% ipython --no-banner

In [1]: import numpy as np

In [2]: np.set_printoptions(precision=1, suppress=True, linewidth=140, legacy="1.25")

In [3]: rd = lambda a: np.round(a, 1) + 0

In [4]: W0 = np.minimum.outer(np.arange(1, 9), np.arange(1, 9)) * -1

In [5]: W0
Out[5]: 
array([[-1, -1, -1, -1, -1, -1, -1, -1],
       [-1, -2, -2, -2, -2, -2, -2, -2],
       [-1, -2, -3, -3, -3, -3, -3, -3],
       [-1, -2, -3, -4, -4, -4, -4, -4],
       [-1, -2, -3, -4, -5, -5, -5, -5],
       [-1, -2, -3, -4, -5, -6, -6, -6],
       [-1, -2, -3, -4, -5, -6, -7, -7],
       [-1, -2, -3, -4, -5, -6, -7, -8]])

In [6]: print(np.all(np.linalg.eigvalsh(W0) > 0))
False

In [7]: [round(float(np.linalg.det(W0[:i, :i])), 2) + 0 for i in range(1, 9)]
Out[7]: [-1.0, 1.0, -1.0, 1.0, -1.0, 1.0, -1.0, 1.0]

In [8]: print(np.abs(W0).max())
8

In [9]: W0.sum(axis=0)
Out[9]: array([ -8, -15, -21, -26, -30, -33, -35, -36])

In [10]: rd(np.linalg.norm(W0))
Out[10]: 29.6

In [11]: rd(np.linalg.svd(W0, compute_uv=False))
Out[11]: array([29.4,  3.3,  1.3,  0.7,  0.5,  0.3,  0.3,  0.3])

In [12]: W0.shape
Out[12]: (8, 8)

In [13]: np.diff(W0, axis=0)
Out[13]: 
array([[ 0, -1, -1, -1, -1, -1, -1, -1],
       [ 0,  0, -1, -1, -1, -1, -1, -1],
       [ 0,  0,  0, -1, -1, -1, -1, -1],
       [ 0,  0,  0,  0, -1, -1, -1, -1],
       [ 0,  0,  0,  0,  0, -1, -1, -1],
       [ 0,  0,  0,  0,  0,  0, -1, -1],
       [ 0,  0,  0,  0,  0,  0,  0, -1]])

In [14]: W0.sum(axis=1)
Out[14]: array([ -8, -15, -21, -26, -30, -33, -35, -36])

In [15]: ev, V = np.linalg.eigh(W0)

In [16]: print(rd(V.T @ W0 @ V))
[[-29.4   0.    0.    0.    0.    0.    0.    0. ]
 [  0.   -3.3   0.    0.    0.    0.    0.    0. ]
 [  0.    0.   -1.3   0.    0.    0.    0.    0. ]
 [  0.    0.    0.   -0.7   0.    0.    0.    0. ]
 [  0.    0.    0.    0.   -0.5   0.    0.    0. ]
 [  0.    0.    0.    0.    0.   -0.3   0.    0. ]
 [  0.    0.    0.    0.    0.    0.   -0.3   0. ]
 [  0.    0.    0.    0.    0.    0.    0.   -0.3]]

In [17]: rd(V @ np.diag(ev) @ V.T)
Out[17]: 
array([[-1., -1., -1., -1., -1., -1., -1., -1.],
       [-1., -2., -2., -2., -2., -2., -2., -2.],
       [-1., -2., -3., -3., -3., -3., -3., -3.],
       [-1., -2., -3., -4., -4., -4., -4., -4.],
       [-1., -2., -3., -4., -5., -5., -5., -5.],
       [-1., -2., -3., -4., -5., -6., -6., -6.],
       [-1., -2., -3., -4., -5., -6., -7., -7.],
       [-1., -2., -3., -4., -5., -6., -7., -8.]])

In [18]: ev.sum(), np.trace(W0)
Out[18]: (-36.0, -36)

In [19]: rng = np.random.default_rng(5)

In [20]: lab = rng.permutation(8)

In [21]: lab
Out[21]: array([1, 4, 2, 3, 7, 5, 6, 0])

In [22]: other = W0[lab][:, lab]

In [23]: print(np.allclose(other, W0))
False

In [24]: rd(np.linalg.det(other)), rd(np.linalg.det(W0[lab]))
Out[24]: (1.0, -1.0)

In [25]: np.trace(other)
Out[25]: -36

In [26]: F = np.loadtxt("block12.csv", delimiter=",")

In [27]: F
Out[27]: 
array([[ 3.3, -0.5,  0.6,  0.3,  0.3, -0.2,  0.5, -0.2, -0.3,  0. ,  0.3,  0.9],
       [-0.5,  3.3, -0.8,  0.7,  0.6,  0.3, -0.1,  0. ,  0. , -0.3,  0.1,  0.1],
       [ 0.6, -0.8,  3.8,  0.4, -0.2,  0. , -0.5,  0.6,  0.1,  0.1, -0.3,  0.1],
       [ 0.3,  0.7,  0.4,  4. , -0.4,  0.5,  0.5,  0.2,  0. , -0.7, -0.1,  0.2],
       [ 0.3,  0.6, -0.2, -0.4,  4. ,  0. , -0.3,  0.2, -0.7,  0.3, -0.2,  0.6],
       [-0.2,  0.3,  0. ,  0.5,  0. ,  3.8, -0.5, -0.2,  0.2,  0.2, -0.8,  0.4],
       [ 0.5, -0.1, -0.5,  0.5, -0.3, -0.5,  4.1, -0.4, -0.5,  0.4, -0.4, -0.1],
       [-0.2,  0. ,  0.6,  0.2,  0.2, -0.2, -0.4,  3.7, -0.8,  0. ,  0.2, -0.5],
       [-0.3,  0. ,  0.1,  0. , -0.7,  0.2, -0.5, -0.8,  3.5,  0.2,  0.3,  0.3],
       [ 0. , -0.3,  0.1, -0.7,  0.3,  0.2,  0.4,  0. ,  0.2,  3.4, -0.6,  0.2],
       [ 0.3,  0.1, -0.3, -0.1, -0.2, -0.8, -0.4,  0.2,  0.3, -0.6,  3.8,  0.5],
       [ 0.9,  0.1,  0.1,  0.2,  0.6,  0.4, -0.1, -0.5,  0.3,  0.2,  0.5,  3.4]])

In [28]: lab = rng.permutation(12)

In [29]: other = F[:, lab] * rng.choice([-1, 1], 12)

In [30]: other
Out[30]: 
array([[-0.2,  0.3, -0.3,  0.5, -3.3,  0. , -0.9,  0.5,  0.6,  0.3,  0.2, -0.3],
       [ 0. , -0. , -0.7, -3.3,  0.5, -0.3, -0.1, -0.1, -0.8,  0.6, -0.3, -0.1],
       [ 0.6, -0.1, -0.4,  0.8, -0.6,  0.1, -0.1, -0.5,  3.8, -0.2, -0. ,  0.3],
       [ 0.2, -0. , -4. , -0.7, -0.3, -0.7, -0.2,  0.5,  0.4, -0.4, -0.5,  0.1],
       [ 0.2,  0.7,  0.4, -0.6, -0.3,  0.3, -0.6, -0.3, -0.2,  4. , -0. ,  0.2],
       [-0.2, -0.2, -0.5, -0.3,  0.2,  0.2, -0.4, -0.5,  0. ,  0. , -3.8,  0.8],
       [-0.4,  0.5, -0.5,  0.1, -0.5,  0.4,  0.1,  4.1, -0.5, -0.3,  0.5,  0.4],
       [ 3.7,  0.8, -0.2, -0. ,  0.2,  0. ,  0.5, -0.4,  0.6,  0.2,  0.2, -0.2],
       [-0.8, -3.5, -0. , -0. ,  0.3,  0.2, -0.3, -0.5,  0.1, -0.7, -0.2, -0.3],
       [ 0. , -0.2,  0.7,  0.3, -0. ,  3.4, -0.2,  0.4,  0.1,  0.3, -0.2,  0.6],
       [ 0.2, -0.3,  0.1, -0.1, -0.3, -0.6, -0.5, -0.4, -0.3, -0.2,  0.8, -3.8],
       [-0.5, -0.3, -0.2, -0.1, -0.9,  0.2, -3.4, -0.1,  0.1,  0.6, -0.4, -0.5]])

In [31]: left, _, vt = np.linalg.svd(F.T @ other)

In [32]: print(rd(np.linalg.lstsq(F, other)[0]))
[[ 0.  0.  0.  0. -1.  0.  0.  0.  0.  0.  0.  0.]
 [ 0.  0.  0. -1.  0.  0.  0.  0.  0.  0.  0.  0.]
 [ 0.  0.  0.  0.  0.  0.  0.  0.  1.  0.  0.  0.]
 [ 0.  0. -1.  0.  0.  0.  0.  0.  0.  0.  0.  0.]
 [ 0.  0.  0.  0.  0.  0.  0.  0.  0.  1.  0.  0.]
 [ 0.  0.  0.  0.  0.  0.  0.  0.  0.  0. -1.  0.]
 [ 0.  0.  0.  0.  0.  0.  0.  1.  0.  0.  0.  0.]
 [ 1.  0.  0.  0.  0.  0.  0.  0.  0.  0.  0.  0.]
 [ 0. -1.  0.  0.  0.  0.  0.  0.  0.  0.  0.  0.]
 [ 0.  0.  0.  0.  0.  1.  0.  0.  0.  0.  0.  0.]
 [ 0.  0.  0.  0.  0.  0.  0.  0.  0.  0.  0. -1.]
 [ 0.  0.  0.  0.  0.  0. -1.  0.  0.  0.  0.  0.]]

In [33]: other = F / np.sqrt((F ** 2).mean(axis=1, keepdims=True))

In [34]: rd(np.linalg.norm(other, axis=1))
Out[34]: array([3.5, 3.5, 3.5, 3.5, 3.5, 3.5, 3.5, 3.5, 3.5, 3.5, 3.5, 3.5])

In [35]: np.linalg.matrix_rank(F - F.mean(axis=1, keepdims=True))
Out[35]: 11

In [36]: np.linalg.matrix_rank(other) == np.linalg.matrix_rank(F)
Out[36]: True

In [37]: ev, V = np.linalg.eigh(W0)

In [38]: vec = np.array([-2, 1, 1, -1, 1, 0, -1, -2])

In [39]: rd(vec @ W0 @ vec / (vec @ vec)), rd(ev[0]), rd(ev[-1])
Out[39]: (-3.8, -29.4, -0.3)

In [40]: vec = np.array([2, -1, 2, -1, 2, -1, -2, 0, 0, 2, -2, 2])

In [41]: target = F @ vec

In [42]: c, lr = np.zeros(12), 1 / np.linalg.norm(F, 2) ** 2

In [43]: for i in range(6):
    ...:     c -= lr * F.T @ (F @ c - target)
    ...:     if i % 1 == 0: print(i, round(np.linalg.norm(F @ c - target), 1))
    ...: 
0 4.7
1 3.4
2 2.6
3 2.1
4 1.7
5 1.4

In [44]: rd(np.linalg.cond(F))
Out[44]: 2.6

In [45]: M = np.load("sample18.npy")

In [46]: M
Out[46]: 
array([[  7. ,  -6.9,   4. , -11.8,  11.7,  -3.1,  -0.7,   0.4],
       [  0.3,  -2. ,   5.1,  -6.6,  -5.7,   2.6, -12.4,  11.6],
       [  0.6,  11.7,  -7.2,  11.9,   5. ,  -6.3,  -1.8,   1.6],
       [-12. ,   8. ,  -1.2,  -0.5,  -4. ,   4.7,  -7.4,  -9.9],
       [  5.3, -13.5,   3.8,  -4. ,   1. , -10.4,   6.5,   2.6],
       [  7.5,   1.2,  -1.4,  -8.7,   8.3,  12.5,   4.3,  -4.4],
       [ -9.9,   4.9,  13.8,  -4.6,   6.4,  -3.9,  -3.3,  -1. ],
       [ -8.4,   1.7,  -4.6,   4.6,   7.4, -11. , -10.2,  -2.3],
       [ -3.9,   3.8,   1.5,   3.1,   7. ,  -9.6,   6.8, -13.1],
       [  1.1,  -6.3,  11.8,  -5.8,   3. ,  11.2,  -0.8,  -7. ],
       [  0.6,   8.5,  -5.8,   2.4, -12.1,  -4.7,   7.6,   7.8],
       [ -2.6,  -1.9,  -1. , -11.8,  -1.5,  15.6,   1.5,   2. ],
       [  3.7,   2.5,   3.5,   7.9,  13.3,   6.7,   0.5,  -9.2],
       [ -2.9,  -1.3,   3.5,  12.3,  -1.2,   1.9,  13.6,  -6. ],
       [ -5.6,  -1. ,  -7.8, -11.8,  -6.6,   3.3,   8.7,   6.3],
       [  4.3,  -1.8,  15.5,   2.5,   3.1,  -2.1,  -3.5,  10.3],
       [  6.3,   1.4, -13.3, -11.5,  -1.5,  -5.9,  -3.2,  -1.3],
       [  0.4,   1.9,  -9.1,   3.1,  -1.3,   6.4, -11.5, -11.4],
       [  0.3,  15.9,   4.8,  -3.8,  -0.1,  -6.5,   0.5,  -8.2],
       [  2.5,  -5.9,   8.6,  -2.6,  15.1,  -7. ,  -0.2,   0.8],
       [ -0.9,  -1.7,  -9.6,   3.7,  12.5,  -3.8,   4.6,  -9.9],
       [ -4.7,   4.4,  -6.5,  -4.6,  -1. ,   9.4,   2.2, -14.1],
       [  6.9,  -5.2,   1.3,  13.2,  10.7,   3.9,  -2.5,  -3.5],
       [ -0.2,  -5. ,  -6.5,   0.8, -11.4,  -0.1, -14.1,  -2.4],
       [-11.1,   6.3,  -1.9,   3.8, -10.2,   0.8,  -2.1, -10.5],
       [  0.1,   5.2,  -6.3,   2.2,   4.8,  14.4,   8.8,  -4.5],
       [  5.8, -10.6,  -1.2,  10.6,   9.8,  -5.6,   3. ,  -1.3],
       [ -1.3,  -9.3, -10.9,   0.7,  -9.4,   8.8,  -0.3,   5.1],
       [ -7. ,   0.3,   8.7,   6.2,  -9.8, -10.7,  -3.4,   4. ],
       [  4.8,   3.8,   3.6, -13.9,  -0.6,  -2.2,  -2.5, -12. ],
       [  6. ,   9.5,   8.5,   0.2,  -2.8,   7.8,  -4.9,  10.5]])

In [47]: D = np.linalg.norm(M[:, None] - M[None], axis=-1)

In [48]: D.shape
Out[48]: (31, 31)

In [49]: D[13].round(6).argsort(kind="stable")[:4]
Out[49]: array([13,  8, 25, 12])

In [50]: print(np.flatnonzero(D[13] < D.mean() / 2))
[13]

In [51]: np.linalg.matrix_rank(D ** 2)
Out[51]: 10

In [52]: np.unravel_index(D.round(6).argmax(), D.shape)
Out[52]: (5, 28)

In [53]: lab = M[:, 7] > np.median(M[:, 7])

In [54]: u = M[lab].mean(axis=0) - M[~lab].mean(axis=0)

In [55]: rd((((M - M.mean(axis=0)) @ u > 0) == lab).mean())
Out[55]: 0.9

In [56]: theta = np.radians(30)

In [57]: r_ = np.eye(8)

In [58]: r_[3, 3] = r_[0, 0] = np.cos(theta)

In [59]: r_[3, 0], r_[0, 3] = -np.sin(theta), np.sin(theta)

In [60]: rd(r_)
Out[60]: 
array([[ 0.9,  0. ,  0. ,  0.5,  0. ,  0. ,  0. ,  0. ],
       [ 0. ,  1. ,  0. ,  0. ,  0. ,  0. ,  0. ,  0. ],
       [ 0. ,  0. ,  1. ,  0. ,  0. ,  0. ,  0. ,  0. ],
       [-0.5,  0. ,  0. ,  0.9,  0. ,  0. ,  0. ,  0. ],
       [ 0. ,  0. ,  0. ,  0. ,  1. ,  0. ,  0. ,  0. ],
       [ 0. ,  0. ,  0. ,  0. ,  0. ,  1. ,  0. ,  0. ],
       [ 0. ,  0. ,  0. ,  0. ,  0. ,  0. ,  1. ,  0. ],
       [ 0. ,  0. ,  0. ,  0. ,  0. ,  0. ,  0. ,  1. ]])

In [61]: other = M @ r_.T

In [62]: rd(np.linalg.det(r_)), rd(np.trace(r_))
Out[62]: (1.0, 7.7)

In [63]: A = np.array([[0, 0, 0, 0], [0, 0, 1, 0], [0, 1, 0, 0], [0, 0, 0, 0]])

In [64]: rd(np.linalg.det(A))
Out[64]: 0.0

In [65]: np.allclose(A, A.T)
Out[65]: True

In [66]: (A - A.T) / 2
Out[66]: 
array([[0., 0., 0., 0.],
       [0., 0., 0., 0.],
       [0., 0., 0., 0.],
       [0., 0., 0., 0.]])

In [67]: print(rd(np.abs(np.linalg.eigvals(A)).max()))
1.0
